$ ipython --no-banner

In [1]: import numpy as np

In [2]: np.set_printoptions(precision=1, suppress=True, linewidth=160, sign=" ")

In [3]: W0 = np.load("sample0.npy")

In [4]: W0
Out[4]: 
array([[-2.,  3.,  0.],
       [ 3., -1.,  3.],
       [ 0.,  3.,  1.]])

In [5]: rng = np.random.default_rng(62)

In [6]: labels = rng.permutation(3)

In [7]: labels
Out[7]: array([ 0,  1,  2])

In [8]: Y = W0[labels][:, labels]

In [9]: print(round(np.linalg.det(Y), 1), round(float(np.linalg.det(W0[labels])), 1))
11.0 11.0

In [10]: np.trace(Y)
Out[10]: np.float64(-2.0)

In [11]: th = np.radians(15)

In [12]: Rm = np.eye(3)

In [13]: Rm[0, 0] = Rm[2, 2] = np.cos(th)

In [14]: Rm[0, 2], Rm[2, 0] = -np.sin(th), np.sin(th)

In [15]: Rm
Out[15]: 
array([[ 1. ,  0. , -0.3],
       [ 0. ,  1. ,  0. ],
       [ 0.3,  0. ,  1. ]])

In [16]: Y = W0 @ Rm.T

In [17]: print(Y)
[[-1.9  3.  -0.5]
 [ 2.1 -1.   3.7]
 [-0.3  3.   1. ]]

In [18]: np.allclose(W0 @ W0.T, Y @ Y.T)
Out[18]: True

In [19]: round(float(np.linalg.det(Rm)), 1), round(np.trace(Rm), 1)
Out[19]: (1.0, np.float64(2.9))

In [20]: print(np.allclose(np.linalg.norm(W0, axis=1), np.linalg.norm(Y, axis=1)))
True

In [21]: evals, vecs = np.linalg.eigh(W0)

In [22]: vec = np.array([-3, -2, -1])

In [23]: np.abs(W0).sum(axis=1).max(), round(float(np.abs(evals).max()), 1)
Out[23]: (np.float64(7.0), 5.2)

In [24]: np.linalg.eigvalsh(W0[1:, 1:])
Out[24]: array([-3.2,  3.2])

In [25]: vecs * np.abs(evals) @ vecs.T
Out[25]: 
array([[ 2.8, -1.4,  1.7],
       [-1.4,  4.1,  0.4],
       [ 1.7,  0.4,  2.6]])

In [26]: data = np.load("data.npy")

In [27]: print(data)
[[ 2  0  0  0]
 [ 0  0  0  0]
 [ 0  0  0  0]
 [ 0  0  0  2]]

In [28]: evals, vecs = np.linalg.eigh(data)

In [29]: print(np.linalg.eigvalsh(data @ data))
[ 0.  0.  4.  4.]

In [30]: np.linalg.eigvalsh(data + -3 * np.eye(4))
Out[30]: array([-3., -3., -1., -1.])

In [31]: evals.sum(), np.trace(data)
Out[31]: (np.float64(4.0), np.int64(4))

In [32]: Uu, sv, vt = np.linalg.svd(data)

In [33]: vecs = vt[:(sv > 1e-8).sum()]

In [34]: vec = data[2] + 3 * data[3] + rng.integers(2) * np.eye(4)[2]

In [35]: vec
Out[35]: array([ 0.,  0.,  1.,  6.])

In [36]: np.diag(vecs.T @ vecs)
Out[36]: array([ 1.,  0.,  0.,  1.])

In [37]: print(vecs.T @ vecs)
[[ 1.  0.  0.  0.]
 [ 0.  0.  0.  0.]
 [ 0.  0.  0.  0.]
 [ 0.  0.  0.  1.]]

In [38]: np.allclose(vecs.T @ vecs @ vec, vec)
Out[38]: False

In [39]: Y = np.array([[2, 1], [1, 0], [5, 1], [0, 0]])

In [40]: cent = np.array([[1, 1, 2], [0, -3, -2]])

In [41]: arr = Y @ cent

In [42]: arr
Out[42]: 
array([[ 2, -1,  2],
       [ 1,  1,  2],
       [ 5,  2,  8],
       [ 0,  0,  0]])

In [43]: np.argsort(-np.linalg.norm(arr, axis=0).round(6), kind="stable")[:3]
Out[43]: array([ 2,  0,  1])

In [44]: np.linalg.matrix_rank(arr, rtol=0.1)
Out[44]: np.int64(2)

In [45]: np.linalg.cond(arr) > 100
Out[45]: np.True_

In [46]: print(arr @ np.linalg.pinv(arr) @ arr)
[[ 2. -1.  2.]
 [ 1.  1.  2.]
 [ 5.  2.  8.]
 [ 0.  0.  0.]]

In [47]: round(np.trace(np.linalg.pinv(arr) @ arr), 1)
Out[47]: np.float64(2.0)

In [48]: np.allclose(arr[:-1].T @ np.linalg.lstsq(arr[:-1].T, arr[-1])[0], arr[-1])
Out[48]: True

In [49]: rank = np.linalg.matrix_rank(arr)

In [50]: rank
Out[50]: np.int64(2)

In [51]: null = np.linalg.svd(arr)[2][rank:].T

In [52]: null[:, 0] / null[np.abs(null[:, 0]).round(6).argmax(), 0]
Out[52]: array([ 1. ,  0.5, -0.8])

In [53]: print([int(np.linalg.matrix_rank(arr[:i])) for i in range(1, len(arr) + 1)])
[1, 2, 2, 2]

In [54]: null @ null.T
Out[54]: 
array([[ 0.6,  0.3, -0.4],
       [ 0.3,  0.1, -0.2],
       [-0.4, -0.2,  0.3]])

In [55]: Uu, sv, vt = np.linalg.svd(arr)

In [56]: vecs = vt[:(sv > 1e-8).sum()]

In [57]: vec = arr[0] + -3 * arr[2] + rng.integers(2) * np.eye(3)[0]

In [58]: vec
Out[58]: array([-12.,  -7., -22.])

In [59]: np.allclose(vecs.T @ vecs @ vec, vec)
Out[59]: False

In [60]: np.diag(vecs.T @ vecs)
Out[60]: array([ 0.4,  0.9,  0.7])

In [61]: vecs.T @ vecs
Out[61]: 
array([[ 0.4, -0.3,  0.4],
       [-0.3,  0.9,  0.2],
       [ 0.4,  0.2,  0.7]])

In [62]: Y = arr[0, 0] * arr[1:] - np.outer(arr[1:, 0], arr[0])

In [63]: Y
Out[63]: 
array([[ 0,  3,  2],
       [ 0,  9,  6],
       [ 0,  0,  0]])

In [64]: np.flatnonzero(~Y.round(6).any(axis=1))
Out[64]: array([ 2])

In [65]: np.linalg.matrix_rank(Y), np.linalg.matrix_rank(arr)
Out[65]: (np.int64(1), np.int64(2))

In [66]: J = np.array([[3, 0, 2], [0, 3, 0], [2, 0, 3]])

In [67]: vec = np.ones(3)

In [68]: for _ in range(7):
    ...:     vec = J @ vec
    ...:     vec /= np.linalg.norm(vec)
    ...:     print(round(vec @ J @ vec, 1))
    ...: 
4.7
4.9
5.0
5.0
5.0
5.0
5.0

In [69]: round(float(np.linalg.eigvalsh(J)[-1]), 1)
Out[69]: 5.0

In [70]: vec.round(1) + 0
Out[70]: array([ 0.7,  0. ,  0.7])

In [71]: np.trace(J)
Out[71]: np.int64(9)

In [72]: np.linalg.matrix_power(J, 4)
Out[72]: 
array([[ 313,    0,  312],
       [   0,   81,    0],
       [ 312,    0,  313]])

In [73]: np.allclose(J, J.T)
Out[73]: True

In [74]: m1 = np.loadtxt("run6.csv", delimiter=",")

In [75]: m1
Out[75]: 
array([[-0.7,  0.8],
       [ 0.8,  0.7]])

In [76]: # equal to its transpose

In [77]: evals, vecs = np.linalg.eigh(m1)

In [78]: np.abs(vecs[:, -1])
Out[78]: array([ 0.4,  0.9])

In [79]: evals.sum(), np.trace(m1)
Out[79]: (np.float64(0.0), np.float64(0.0))

In [80]: np.abs(vecs[:, -1]).round(6).argmax()
Out[80]: np.int64(1)

In [81]: np.unique(evals.round(6) + 0, return_counts=True)[1]
Out[81]: array([ 1,  1])

In [82]: np.linalg.eigvalsh(m1 @ m1)
Out[82]: array([ 1.,  1.])

In [83]: np.round(vecs.T @ m1 @ vecs, 1) + 0
Out[83]: 
array([[-1.,  0.],
       [ 0.,  1.]])

In [84]: vecs @ np.diag(evals) @ vecs.T
Out[84]: 
array([[-0.7,  0.8],
       [ 0.8,  0.7]])

In [85]: np.round(m1 @ m1.T, 1) + 0
Out[85]: 
array([[ 1.,  0.],
       [ 0.,  1.]])

In [86]: np.round(m1[:, 0] @ m1[:, 1], 1)
Out[86]: np.float64(0.0)

In [87]: np.linalg.norm(m1, axis=0)
Out[87]: array([ 1.,  1.])

In [88]: print(np.linalg.norm(m1, axis=0))
[ 1.  1.]

In [89]: np.round(np.linalg.norm(m1[1] - m1[0]), 1)
Out[89]: np.float64(1.4)

In [90]: np.linalg.norm(m1, axis=1)
Out[90]: array([ 1.,  1.])

In [91]: np.linalg.norm(m1, axis=1).argmax()
Out[91]: np.int64(0)

In [92]: feats = np.load("a.npy")

In [93]: feats
Out[93]: 
array([[ 0.7,  0. , -5.4],
       [-0.1,  0.9, -1.2],
       [-0.2, -5.5, -1. ],
       [ 0.7,  1.9,  2.5],
       [-1. ,  0.8,  4.8],
       [-0.4, -0.9, -6. ],
       [-0.2, -0.5,  4.8],
       [-0.6,  1.1,  7.3],
       [-0.6,  0.2, -0.9],
       [-1.2, -1.5, -2.1],
       [ 2.5,  0.7, -3.3],
       [ 1.7,  6.9, -1.4],
       [ 1.2,  2.4,  8.9],
       [-2.1, -1.2, -0.6],
       [-0.9,  2.4,  9.4],
       [-1.9, -1.4,  0.6],
       [ 0.4,  0. ,  3.8],
       [-0.9, -0.5,  0.8],
       [ 2.5,  0.4,  4.7],
       [-0.1,  0.6,  4. ],
       [-1.8, -3.2, -3.9],
       [-1.5,  0.1,  7.5],
       [ 0.7, -0.1, -0.1],
       [ 0.6, -5.4,  5.6],
       [ 1.5,  2.9, -1.8],
       [ 1.4,  4.6,  4.2]])

In [94]: Xc = (feats - feats.mean(axis=0)) / feats.std(axis=0)

In [95]: np.argwhere(np.abs(Xc) > 2)
Out[95]: 
array([[  2,   1],
       [ 11,   1],
       [ 23,   1]])

In [96]: beta = np.linalg.lstsq(np.delete(Xc, 0, axis=1), Xc[:, 0])[0]

In [97]: np.abs(beta).argmax()
Out[97]: np.int64(0)

In [98]: np.round(1 - np.var(Xc[:, 0] - np.delete(Xc, 0, axis=1) @ beta), 1)
Out[98]: np.float64(0.2)
